% ipython --no-banner

In [1]: import numpy as np

In [2]: np.set_printoptions(precision=2, suppress=True, linewidth=100)

In [3]: A = np.load("out3.npy")

In [4]: A
Out[4]: 
array([[0., 2., 0.],
       [2., 2., 2.],
       [0., 2., 1.]])

In [5]: # symmetric, so the eigenvalues are real

In [6]: round(float(np.linalg.det(A.T)), 2)
Out[6]: -4.0

In [7]: np.linalg.eigvals(A)
Out[7]: array([ 4.2 , -1.75,  0.55])

In [8]: round(np.linalg.det(A[::-1]), 2)
Out[8]: np.float64(4.0)

In [9]: round(np.linalg.det(2 * A), 2), np.round(np.linalg.det(A), 2)
Out[9]: (np.float64(-32.0), np.float64(-4.0))

In [10]: np.kron(np.eye(2, dtype=int), A)
Out[10]: 
array([[0., 2., 0., 0., 0., 0.],
       [2., 2., 2., 0., 0., 0.],
       [0., 2., 1., 0., 0., 0.],
       [0., 0., 0., 0., 2., 0.],
       [0., 0., 0., 2., 2., 2.],
       [0., 0., 0., 0., 2., 1.]])

In [11]: np.einsum("ij,ji->", A, A)
Out[11]: np.float64(21.0)

In [12]: np.poly(A)
Out[12]: array([ 1., -3., -6.,  4.])

In [13]: ev, V = np.linalg.eigh(A)

In [14]: vec = np.array([0, -7, 1])

In [15]: vec @ A @ vec / (vec @ vec), round(ev[0], 2), round(float(ev[-1]), 2)
Out[15]: (np.float64(1.42), np.float64(-1.75), 4.2)

In [16]: np.abs(A).sum(axis=1).max(), round(np.abs(ev).max(), 2)
Out[16]: (np.float64(6.0), np.float64(4.2))

In [17]: m1 = np.loadtxt("test12.csv", delimiter=",")

In [18]: m1
Out[18]: 
array([[ 0.25, -0.24, -0.35,  0.1 ],
       [-0.24,  0.29,  0.36,  0.13],
       [-0.35,  0.36,  0.48, -0.03],
       [ 0.1 ,  0.13, -0.03,  0.97]])

In [19]: np.poly(m1)
Out[19]: array([ 1., -2.,  1.,  0.,  0.])

In [20]: round(np.linalg.det(m1[::-1]), 2)
Out[20]: np.float64(-0.0)

In [21]: round(np.einsum("ii->", m1), 2)
Out[21]: np.float64(2.0)

In [22]: feats = np.load("dump.npy")

In [23]: feats
Out[23]: 
array([[0, 1, 1],
       [1, 0, 1],
       [1, 1, 0]])

In [24]: # symmetric

In [25]: Y = np.linalg.inv(feats)

In [26]: feats @ Y
Out[26]: 
array([[1., 0., 0.],
       [0., 1., 0.],
       [0., 0., 1.]])

In [27]: np.round(np.linalg.det(feats) * np.linalg.det(Y), 2)
Out[27]: np.float64(1.0)

In [28]: np.linalg.inv(Y)
Out[28]: 
array([[-0.,  1.,  1.],
       [ 1.,  0.,  1.],
       [ 1.,  1.,  0.]])

In [29]: np.round(np.linalg.cond(feats), 2)
Out[29]: np.float64(2.0)

In [30]: vec = np.array([0, 0, 3])

In [31]: rhs = feats @ vec

In [32]: rhs
Out[32]: array([3, 3, 0])

In [33]: np.linalg.solve(feats, rhs + feats[:, 0])
Out[33]: array([1., 0., 3.])

In [34]: np.linalg.solve(feats, rhs)
Out[34]: array([0., 0., 3.])

In [35]: feats @ feats
Out[35]: 
array([[2, 1, 1],
       [1, 2, 1],
       [1, 1, 2]])

In [36]: np.trace(feats)
Out[36]: np.int64(0)

In [37]: E = np.load("case9.npy")

In [38]: E
Out[38]: 
array([[0, 1, 1, 0],
       [1, 0, 0, 1],
       [1, 0, 0, 1],
       [0, 1, 1, 0]])

In [39]: np.round(np.linalg.eigvals(E), 2) + 0
Out[39]: array([-2.,  2.,  0.,  0.])

In [40]: np.kron(np.eye(2, dtype=int), E)
Out[40]: 
array([[0, 1, 1, 0, 0, 0, 0, 0],
       [1, 0, 0, 1, 0, 0, 0, 0],
       [1, 0, 0, 1, 0, 0, 0, 0],
       [0, 1, 1, 0, 0, 0, 0, 0],
       [0, 0, 0, 0, 0, 1, 1, 0],
       [0, 0, 0, 0, 1, 0, 0, 1],
       [0, 0, 0, 0, 1, 0, 0, 1],
       [0, 0, 0, 0, 0, 1, 1, 0]])

In [41]: np.einsum("ij,ji->", E, E)
Out[41]: np.int64(8)

In [42]: round(np.linalg.det(E.T), 2)
Out[42]: np.float64(0.0)

In [43]: np.einsum("ii->", E)
Out[43]: np.int64(0)

In [44]: round(float(np.linalg.norm(E[2], 1)), 2), round(float(np.linalg.norm(E[2], np.inf)), 2)
Out[44]: (2.0, 1.0)

In [45]: E[2] @ E[0]
Out[45]: np.int64(0)

In [46]: round(np.linalg.norm(E, "nuc"), 2)
Out[46]: np.float64(4.0)

In [47]: np.linalg.norm(E, axis=0)
Out[47]: array([1.41, 1.41, 1.41, 1.41])

In [48]: np.linalg.norm(E, axis=1)
Out[48]: array([1.41, 1.41, 1.41, 1.41])

In [49]: round(np.linalg.norm(E, 1), 2), np.round(np.linalg.norm(E, np.inf), 2)
Out[49]: (np.float64(2.0), np.float64(2.0))

In [50]: rng = np.random.default_rng(78)

In [51]: Y = E + rng.integers(-2, 3, (4, 2)) @ rng.integers(-2, 3, (2, 4))

In [52]: Y
Out[52]: 
array([[-2,  0,  1,  0],
       [ 3,  0, -4, -1],
       [ 5,  2,  0,  1],
       [ 2,  1, -3, -2]])

In [53]: np.round(np.linalg.svd(Y - E, compute_uv=False), 2) + 0
Out[53]: array([7.32, 4.41, 0.  , 0.  ])

In [54]: Y - E
Out[54]: 
array([[-2, -1,  0,  0],
       [ 2,  0, -4, -2],
       [ 4,  2,  0,  0],
       [ 2,  0, -4, -2]])
